$ ipython --no-banner

In [1]: import numpy as np

In [2]: from numpy import linalg as LA

In [3]: np.set_printoptions(precision=3, suppress=True, linewidth=140, legacy="1.25")

In [4]: X = np.load("dump.npy")

In [5]: X
Out[5]: 
array([[ 0.703, -0.449,  0.083],
       [-0.449,  0.32 ,  0.125],
       [ 0.083,  0.125,  0.977]])

In [6]: np.round(np.poly(X), 3) + 0
Out[6]: array([ 1., -2.,  1.,  0.])

In [7]: round(LA.det(2 * X), 3), round(LA.det(X), 3)
Out[7]: (-0.0, -0.0)

In [8]: np.round(LA.det(X.T), 3)
Out[8]: -0.0

In [9]: round(float(np.einsum("ij,ji->", X, X)), 3)
Out[9]: 2.0

In [10]: vec = np.array([0, 1, -1])

In [11]: LA.eigvalsh(2 * X - np.eye(3))
Out[11]: array([-1.,  1.,  1.])

In [12]: np.eye(3) - X
Out[12]: 
array([[ 0.297,  0.449, -0.083],
       [ 0.449,  0.68 , -0.125],
       [-0.083, -0.125,  0.023]])

In [13]: X @ X @ vec
Out[13]: array([-0.532,  0.194, -0.851])

In [14]: hat = np.triu(np.array([[-4, 9, 4], [-2, 6, -2], [2, -1, -4]]), 1) + np.eye(3)

In [15]: M2 = hat @ X @ LA.inv(hat)

In [16]: hat @ X - X @ hat
Out[16]: 
array([[-3.711, -2.952,  1.325],
       [-0.166,  3.791,  0.482],
       [ 0.   , -0.746, -0.08 ]])

In [17]: round(float(np.trace(M2)), 3), round(np.trace(X), 3)
Out[17]: (2.0, 2.0)

In [18]: M2
Out[18]: 
array([[-3.007, 29.997, 77.143],
       [-0.615,  5.602, 11.836],
       [ 0.083, -0.62 , -0.595]])

In [19]: U, sv, vt = LA.svd(X)

In [20]: sv.round(3) + 0
Out[20]: array([1., 1., 0.])

In [21]: np.argmax(sv[:-1] / (sv[1:] + 1e-6)) + 1
Out[21]: 2

In [22]: M2 = U[:, :2] @ np.diag(sv[:2]) @ vt[:2]

In [23]: round(LA.norm(X - M2) / LA.norm(X), 3)
Out[23]: 0.0

In [24]: LA.matrix_rank(X, rtol=0.05)
Out[24]: 2

In [25]: round(float(LA.norm(X - M2, 2)), 3), np.round(sv[2], 3)
Out[25]: (0.0, 0.0)

In [26]: M = np.load("arr.npy")

In [27]: M
Out[27]: 
array([[1.   , 0.2  , 0.04 , 0.008],
       [0.2  , 1.   , 0.2  , 0.04 ],
       [0.04 , 0.2  , 1.   , 0.2  ],
       [0.008, 0.04 , 0.2  , 1.   ]])

In [28]: rng = np.random.default_rng(410584)

In [29]: labels = rng.permutation(4)

In [30]: labels
Out[30]: array([2, 3, 0, 1])

In [31]: M2 = M[labels][:, labels]

In [32]: np.allclose(M2, M)
Out[32]: False

In [33]: M2
Out[33]: 
array([[1.   , 0.2  , 0.04 , 0.2  ],
       [0.2  , 1.   , 0.008, 0.04 ],
       [0.04 , 0.008, 1.   , 0.2  ],
       [0.2  , 0.04 , 0.2  , 1.   ]])

In [34]: np.diag(M2)
Out[34]: array([1., 1., 1., 1.])

In [35]: np.trace(M2)
Out[35]: 4.0

In [36]: LA.eigvals(M2)
Out[36]: array([1.362, 1.083, 0.709, 0.846])

In [37]: round(LA.det(M2[::-1]), 3)
Out[37]: 0.885

In [38]: round(float(LA.det(M2.T)), 3)
Out[38]: 0.885

In [39]: np.round(LA.eigvals(M2).sum().real, 3)
Out[39]: 4.0

In [40]: np.poly(M2)
Out[40]: array([ 1.   , -4.   ,  5.877, -3.76 ,  0.885])

In [41]: F = np.array([[8, 7, 0], [7, 8, 7], [0, 7, 8]])

In [42]: round(LA.eigvalsh(F).min(), 3)
Out[42]: -1.899

In [43]: u = np.array([8, 6, 9])

In [44]: M2 = F + np.outer(u, np.eye(3)[1])

In [45]: round(float(LA.det(M2) / LA.det(F)), 3), np.round(1 + LA.solve(F, u)[1], 3)
Out[45]: (3.088, 3.088)

In [46]: LA.matrix_rank(LA.inv(M2) - LA.inv(F), tol=1e-8)
Out[46]: 1

In [47]: M2
Out[47]: 
array([[ 8., 15.,  0.],
       [ 7., 14.,  7.],
       [ 0., 16.,  8.]])

In [48]: labels = rng.permutation(3)

In [49]: labels
Out[49]: array([1, 2, 0])

In [50]: M2 = F[labels][:, labels]

In [51]: np.diag(M2)
Out[51]: array([8, 8, 8])

In [52]: np.trace(M2)
Out[52]: 24

In [53]: M2
Out[53]: 
array([[8, 7, 7],
       [7, 8, 0],
       [7, 0, 8]])

In [54]: np.sort(np.abs(LA.eigvals(M2)))
Out[54]: array([ 1.899,  8.   , 17.899])

In [55]: vals, vecs = LA.eigh(F)

In [56]: vecs @ np.diag(vals) @ vecs.T
Out[56]: 
array([[8., 7., 0.],
       [7., 8., 7.],
       [0., 7., 8.]])

In [57]: np.unique(vals.round(6) + 0, return_counts=True)[1]
Out[57]: array([1, 1, 1])

In [58]: np.round(vecs.T @ F @ vecs, 3) + 0
Out[58]: 
array([[-1.899,  0.   ,  0.   ],
       [ 0.   ,  8.   ,  0.   ],
       [ 0.   ,  0.   , 17.899]])

In [59]: LA.eigvalsh(F @ F)
Out[59]: array([  3.608,  64.   , 320.392])

In [60]: LA.eigvalsh(F + -3 * np.eye(3))
Out[60]: array([-4.899,  5.   , 14.899])

In [61]: (vals > 1e-8).sum(), (vals < -1e-8).sum()
Out[61]: (2, 1)

In [62]: round(vals.sum(), 3), np.trace(F)
Out[62]: (24.0, 24)

In [63]: O, Rm = LA.qr(F)

In [64]: np.abs(np.diag(Rm))
Out[64]: array([10.63 ,  7.141,  3.583])

In [65]: mat = np.load("block15.npy")

In [66]: mat
Out[66]: 
array([[3, 0, 3, 2],
       [2, 0, 2, 3],
       [3, 2, 0, 3]])

In [67]: U, sv, vt = LA.svd(mat, full_matrices=False)

In [68]: sv
Out[68]: array([7.24 , 2.739, 1.04 ])

In [69]: np.round(np.sqrt((sv ** 2).sum()), 3), round(float(LA.norm(mat)), 3)
Out[69]: (7.81, 7.81)

In [70]: U.shape, sv.shape, vt.shape
Out[70]: ((3, 3), (3,), (3, 4))

In [71]: np.round(U.T @ U, 3) + 0
Out[71]: 
array([[1., 0., 0.],
       [0., 1., 0.],
       [0., 0., 1.]])

In [72]: np.round(U.T @ mat @ vt.T, 3) + 0
Out[72]: 
array([[7.24 , 0.   , 0.   ],
       [0.   , 2.739, 0.   ],
       [0.   , 0.   , 1.04 ]])

In [73]: np.abs(U[:, 0]).round(6).argmax()
Out[73]: 0

In [74]: (sv > 1e-8).sum()
Out[74]: 3

In [75]: E = np.load("m.npy")

In [76]: E
Out[76]: 
array([[-13.592,   9.098,  11.511],
       [ 18.944,   6.335,   0.996],
       [-17.428,  -3.677,  -9.096],
       [  5.151,  10.885,  15.968],
       [  1.872, -19.691,  -2.957],
       [  1.159, -13.324,  14.87 ],
       [-18.131,   2.565,  -8.042],
       [ 17.445,  -9.708,  -1.19 ],
       [ 18.775,   1.208,   6.786],
       [  8.194,  -8.368, -16.212],
       [ -6.103, -14.372,  12.498],
       [-18.933,  -0.473,  -6.428],
       [-11.999, -11.289,  11.34 ],
       [ 15.018, -12.443,  -4.428],
       [-13.124, -11.691,  -9.544],
       [ 15.016,  13.177,   0.94 ],
       [-17.049,  -3.829,  -9.731],
       [ 16.288,   9.482,   6.693],
       [ 12.049, -10.153, -12.318],
       [ 19.171,  -4.953,   2.818],
       [-16.644,   7.68 ,   8.   ],
       [ 16.706,  10.052,  -4.455],
       [ -2.194, -18.918,   6.108],
       [ 19.769,  -2.429,  -1.808]])

In [77]: M2 = E + rng.integers(-2, 3, (24, 1)) @ rng.integers(-2, 3, (1, 3))

In [78]: M2
Out[78]: 
array([[-17.592,   9.098,  11.511],
       [ 18.944,   6.335,   0.996],
       [-17.428,  -3.677,  -9.096],
       [  3.151,  10.885,  15.968],
       [ -0.128, -19.691,  -2.957],
       [  3.159, -13.324,  14.87 ],
       [-16.131,   2.565,  -8.042],
       [ 13.445,  -9.708,  -1.19 ],
       [ 22.775,   1.208,   6.786],
       [  6.194,  -8.368, -16.212],
       [ -4.103, -14.372,  12.498],
       [-16.933,  -0.473,  -6.428],
       [ -9.999, -11.289,  11.34 ],
       [ 17.018, -12.443,  -4.428],
       [-13.124, -11.691,  -9.544],
       [ 11.016,  13.177,   0.94 ],
       [-15.049,  -3.829,  -9.731],
       [ 18.288,   9.482,   6.693],
       [ 12.049, -10.153, -12.318],
       [ 23.171,  -4.953,   2.818],
       [-16.644,   7.68 ,   8.   ],
       [ 14.706,  10.052,  -4.455],
       [ -2.194, -18.918,   6.108],
       [ 21.769,  -2.429,  -1.808]])

In [79]: LA.svd(M2 - E, compute_uv=False)
Out[79]: array([11.489,  0.   ,  0.   ])

In [80]: np.abs(M2 - E).sum(axis=1)
Out[80]: array([4., 0., 0., 2., 2., 2., 2., 4., 4., 2., 2., 2., 2., 2., 0., 4., 2., 2., 0., 4., 0., 2., 0., 2.])

In [81]: M2 - E
Out[81]: 
array([[-4.,  0.,  0.],
       [ 0.,  0.,  0.],
       [ 0.,  0.,  0.],
       [-2.,  0.,  0.],
       [-2.,  0.,  0.],
       [ 2.,  0.,  0.],
       [ 2.,  0.,  0.],
       [-4.,  0.,  0.],
       [ 4.,  0.,  0.],
       [-2.,  0.,  0.],
       [ 2.,  0.,  0.],
       [ 2.,  0.,  0.],
       [ 2.,  0.,  0.],
       [ 2.,  0.,  0.],
       [ 0.,  0.,  0.],
       [-4.,  0.,  0.],
       [ 2.,  0.,  0.],
       [ 2.,  0.,  0.],
       [ 0.,  0.,  0.],
       [ 4.,  0.,  0.],
       [ 0.,  0.,  0.],
       [-2.,  0.,  0.],
       [ 0.,  0.,  0.],
       [ 2.,  0.,  0.]])

In [82]: labels = E[:, 1] > np.median(E[:, 1])

In [83]: u = E[labels].mean(axis=0) - E[~labels].mean(axis=0)

In [84]: ((E - E.mean(axis=0)) @ u > 0).astype(int)
Out[84]: array([1, 1, 0, 1, 0, 0, 1, 0, 1, 0, 0, 1, 0, 0, 0, 1, 0, 1, 0, 0, 1, 1, 0, 1])

In [85]: np.round((((E - E.mean(axis=0)) @ u > 0) == labels).mean(), 3)
Out[85]: 0.958

In [86]: C2 = np.cov(E, rowvar=False)

In [87]: np.corrcoef(E.T)
Out[87]: 
array([[1.   , 0.115, 0.037],
       [0.115, 1.   , 0.162],
       [0.037, 0.162, 1.   ]])

In [88]: C2
Out[88]: 
array([[217.788,  17.046,   4.986],
       [ 17.046, 100.63 ,  14.93 ],
       [  4.986,  14.93 ,  83.956]])

In [89]: np.argwhere(np.triu(np.abs(np.corrcoef(E.T)) > 0.8, 1))
Out[89]: array([], shape=(0, 2), dtype=int64)

In [90]: C2.shape
Out[90]: (3, 3)

In [91]: np.argsort(-E.std(axis=0).round(6), kind="stable")
Out[91]: array([0, 1, 2])

In [92]: E.std(axis=0)
Out[92]: array([14.447,  9.82 ,  8.97 ])

In [93]: LA.eigvalsh(C2)[::-1]
Out[93]: array([220.585, 106.735,  75.054])

In [94]: Xc = E - E.mean(axis=0)

In [95]: vecs = LA.svd(Xc)[2][:1]

In [96]: M2 = Xc - Xc @ vecs.T @ vecs

In [97]: (Xc @ vecs.T).std(axis=0)
Out[97]: array([14.539])

In [98]: LA.norm(M2, axis=1).round(6).argmax()
Out[98]: 3

In [99]: Lm = LA.cholesky(M)

In [100]: M / np.sqrt(np.outer(np.diag(M), np.diag(M)))
Out[100]: 
array([[1.   , 0.2  , 0.04 , 0.008],
       [0.2  , 1.   , 0.2  , 0.04 ],
       [0.04 , 0.2  , 1.   , 0.2  ],
       [0.008, 0.04 , 0.2  , 1.   ]])

In [101]: Lm
Out[101]: 
array([[1.   , 0.   , 0.   , 0.   ],
       [0.2  , 0.98 , 0.   , 0.   ],
       [0.04 , 0.196, 0.98 , 0.   ],
       [0.008, 0.039, 0.196, 0.98 ]])

In [102]: LA.eigvalsh(M).min() > 0
Out[102]: True

In [103]: arr = np.load("data.npy")

In [104]: arr
Out[104]: 
array([[ 0.,  0., -2.],
       [ 0.,  0.,  0.],
       [-2.,  0.,  0.]])

In [105]: round(float(np.trace(LA.pinv(arr) @ arr)), 3)
Out[105]: 2.0

In [106]: LA.lstsq(arr[:-1].T, arr[-1])[2]
Out[106]: 1

In [107]: arr @ arr.T
Out[107]: 
array([[4., 0., 0.],
       [0., 0., 0.],
       [0., 0., 4.]])

In [108]: arr[:, 1] @ arr[:, 0]
Out[108]: 0.0

In [109]: vals, vecs = LA.eigh(arr)

In [110]: vec = np.array([-3, 6, 7])

In [111]: LA.eigvalsh(arr[1:, 1:])
Out[111]: array([0., 0.])

In [112]: vec @ arr @ vec
Out[112]: 84.0

In [113]: np.abs(arr).sum(axis=1).max(), np.abs(vals).max()
Out[113]: (2.0, 2.0)

In [114]: np.round(vec @ arr @ vec / (vec @ vec), 3), vals[0], vals[-1]
Out[114]: (0.894, -2.0, 2.0)

In [115]: vals, vecs = LA.eigh(arr)

In [116]: LA.svd(arr, compute_uv=False)
Out[116]: array([2., 2., 0.])

In [117]: LA.eigvalsh(arr @ arr)
Out[117]: array([0., 4., 4.])

In [118]: np.round(vecs @ np.diag(vals) @ vecs.T, 3) + 0
Out[118]: 
array([[ 0.,  0., -2.],
       [ 0.,  0.,  0.],
       [-2.,  0.,  0.]])

In [119]: np.round(vecs.T @ arr @ vecs, 3) + 0
Out[119]: 
array([[-2.,  0.,  0.],
       [ 0.,  0.,  0.],
       [ 0.,  0.,  2.]])

In [120]: np.abs(vecs[:, -1])
Out[120]: array([0.707, 0.   , 0.707])
